% ipython --no-banner

In [1]: import numpy as np

In [2]: from numpy import linalg as LA

In [3]: np.set_printoptions(precision=2, suppress=True, linewidth=120)

In [4]: rnd = lambda a: np.round(a, 2) + 0

In [5]: rng = np.random.default_rng(508825)

In [6]: A = rng.normal(size=(16, 3)) + 10 * np.array([0, 2, 2])

In [7]: rnd(A)
Out[7]: 
array([[-2.41, 19.76, 19.42],
       [ 0.27, 20.56, 19.68],
       [ 1.61, 20.24, 19.02],
       [-0.27, 19.06, 19.97],
       [-0.63, 19.7 , 20.  ],
       [-0.47, 19.46, 21.01],
       [ 0.18, 19.21, 21.44],
       [ 0.13, 20.11, 18.08],
       [-1.34, 20.29, 20.93],
       [ 0.5 , 19.65, 19.77],
       [ 0.8 , 20.03, 18.84],
       [-0.9 , 19.  , 20.13],
       [ 0.07, 20.2 , 21.55],
       [-0.22, 21.15, 20.68],
       [-0.41, 20.75, 18.96],
       [ 0.64, 19.62, 19.23]])

In [8]: gram = np.cov(A, rowvar=False)

In [9]: np.argsort(-A.std(axis=0).round(6), kind="stable")
Out[9]: array([2, 0, 1])

In [10]: rnd(np.corrcoef(A[:, 0], A[:, 1])[0, 1])
Out[10]: np.float64(0.13)

In [11]: rnd(LA.eigvalsh(gram)[::-1])
Out[11]: array([1.18, 0.69, 0.35])

In [12]: rnd(A.std(axis=0))
Out[12]: array([0.9 , 0.59, 0.96])

In [13]: np.argwhere(np.triu(np.abs(np.corrcoef(A.T)) > 0.8, 1))
Out[13]: array([], shape=(0, 2), dtype=int64)

In [14]: feats = np.load("dump.npy")

In [15]: feats
Out[15]: 
array([[ -2,  -2,   0,   1,   1,   0],
       [  0,  -8,  -2,   0,   4,   1],
       [  0,  -6, -10,   0,   3,   5],
       [  3,   3,   0,  -2,  -2,   0],
       [  0,  12,   3,   0,  -8,  -2],
       [  0,   9,  15,   0,  -6, -10]])

In [16]: vec = np.array([-4, 4, -5, 0, -1, 5])

In [17]: target = feats @ vec

In [18]: target
Out[18]: array([ -1, -21,  48,   2,  31, -83])

In [19]: rnd(LA.solve(feats, target + feats[:, 4]))
Out[19]: array([-4.,  4., -5.,  0.,  0.,  5.])

In [20]: Xc = (A - A.mean(axis=0)) / A.std(axis=0)

In [21]: np.argwhere(np.abs(Xc) > 2)
Out[21]: 
array([[ 0,  0],
       [13,  1]])

In [22]: coef = LA.lstsq(np.delete(Xc, 2, axis=1), Xc[:, 2])[0]

In [23]: rnd(1 - np.var(Xc[:, 2] - np.delete(Xc, 2, axis=1) @ coef))
Out[23]: np.float64(0.08)

In [24]: rnd(coef)
Out[24]: array([-0.23, -0.13])

In [25]: vec = np.array([2, 3, 9, 8, 1, 2])

In [26]: target = feats @ vec

In [27]: coef, lr = np.zeros(6), 1 / LA.norm(feats, 2) ** 2

In [28]: for i in range(150):
    ...:     coef -= lr * feats.T @ (feats @ coef - target)
    ...:     if i % 50 == 0: print(i, round(LA.norm(feats @ coef - target), 2))
    ...: 
0 36.05
50 9.44
100 7.78

In [29]: rnd(LA.cond(feats))
Out[29]: np.float64(126.44)

In [30]: rnd(coef)
Out[30]: array([-1.99,  2.55,  6.56,  1.34,  0.29, -1.96])

In [31]: m1 = np.load("x.npy")

In [32]: m1
Out[32]: 
array([[-24.01,  -5.94, -35.94, -54.  ],
       [-28.06,  -7.08, -42.11, -62.96],
       [-16.03,  -3.98, -24.07, -35.92]])

In [33]: U, sigma, vt = LA.svd(m1)

In [34]: rnd(sigma)
Out[34]: array([116.35,   0.15,   0.06])

In [35]: out = U[:, :1] @ np.diag(sigma[:1]) @ vt[:1]

In [36]: rnd(LA.norm(m1 - out) / LA.norm(m1))
Out[36]: np.float64(0.0)

In [37]: rnd(out)
Out[37]: 
array([[-24.02,  -6.  , -36.02, -53.93],
       [-28.06,  -7.01, -42.07, -62.99],
       [-16.02,  -4.  , -24.02, -35.96]])

In [38]: LA.matrix_rank(m1, rtol=0.05)
Out[38]: np.int64(1)

In [39]: U, sigma, vt = LA.svd(out)

In [40]: evecs = vt[:(sigma > 1e-8).sum()]

In [41]: vec = out[1] + 3 * out[2] + rng.integers(2) * np.eye(4)[3]

In [42]: rnd(vec)
Out[42]: array([ -76.11,  -19.02, -114.12, -170.87])

In [43]: np.allclose(evecs.T @ evecs @ vec, vec)
Out[43]: True

In [44]: rnd(evecs.T @ evecs)
Out[44]: 
array([[0.12, 0.03, 0.18, 0.27],
       [0.03, 0.01, 0.04, 0.07],
       [0.18, 0.04, 0.27, 0.4 ],
       [0.27, 0.07, 0.4 , 0.6 ]])

In [45]: LA.matrix_rank(np.vstack([out, vec]))
Out[45]: np.int64(1)

In [46]: rnd(LA.norm(vec - evecs.T @ evecs @ vec))
Out[46]: np.float64(0.0)

In [47]: out = np.array([[-1, 0, 1], [-2, 2, -2]])

In [48]: Z = np.kron(out, m1)

In [49]: Z.shape
Out[49]: (6, 12)

In [50]: rnd(LA.norm(Z, 2)), rnd(LA.norm(out, 2) * LA.norm(m1, 2))
Out[50]: (np.float64(403.04), np.float64(403.04))

In [51]: E = np.load("block6.npy")

In [52]: E
Out[52]: 
array([[ 3,  6,  4],
       [ 4,  0,  9],
       [ 1,  4,  2],
       [19,  6, 40]])

In [53]: z = rng.permutation(3)

In [54]: out = E[:, z] * rng.choice([-1, 1], 3)

In [55]: out
Out[55]: 
array([[ 6,  4,  3],
       [ 0,  9,  4],
       [ 4,  2,  1],
       [ 6, 40, 19]])

In [56]: U, _, vt = LA.svd(E.T @ out)

In [57]: z
Out[57]: array([1, 2, 0])

In [58]: rnd(U @ vt)
Out[58]: 
array([[0., 0., 1.],
       [1., 0., 0.],
       [0., 1., 0.]])

In [59]: vec = np.array([-2, 2, -2])

In [60]: target = out @ vec

In [61]: rnd(LA.lstsq(out, target)[0])
Out[61]: array([-2.,  2., -2.])

In [62]: rnd(LA.solve(out.T @ out, out.T @ target))
Out[62]: array([-2.,  2., -2.])

In [63]: rnd(LA.pinv(out) @ out)
Out[63]: 
array([[1., 0., 0.],
       [0., 1., 0.],
       [0., 0., 1.]])

In [64]: target = target + 0.05 * rng.normal(size=4)

In [65]: rnd(target)
Out[65]: array([-9.98, 10.03, -6.05, 29.98])

In [66]: coef, *_ = LA.lstsq(out, target)

In [67]: rnd(out.T @ (target - out @ coef))
Out[67]: array([0., 0., 0.])

In [68]: rnd(coef)
Out[68]: array([-2.01,  1.97, -1.92])
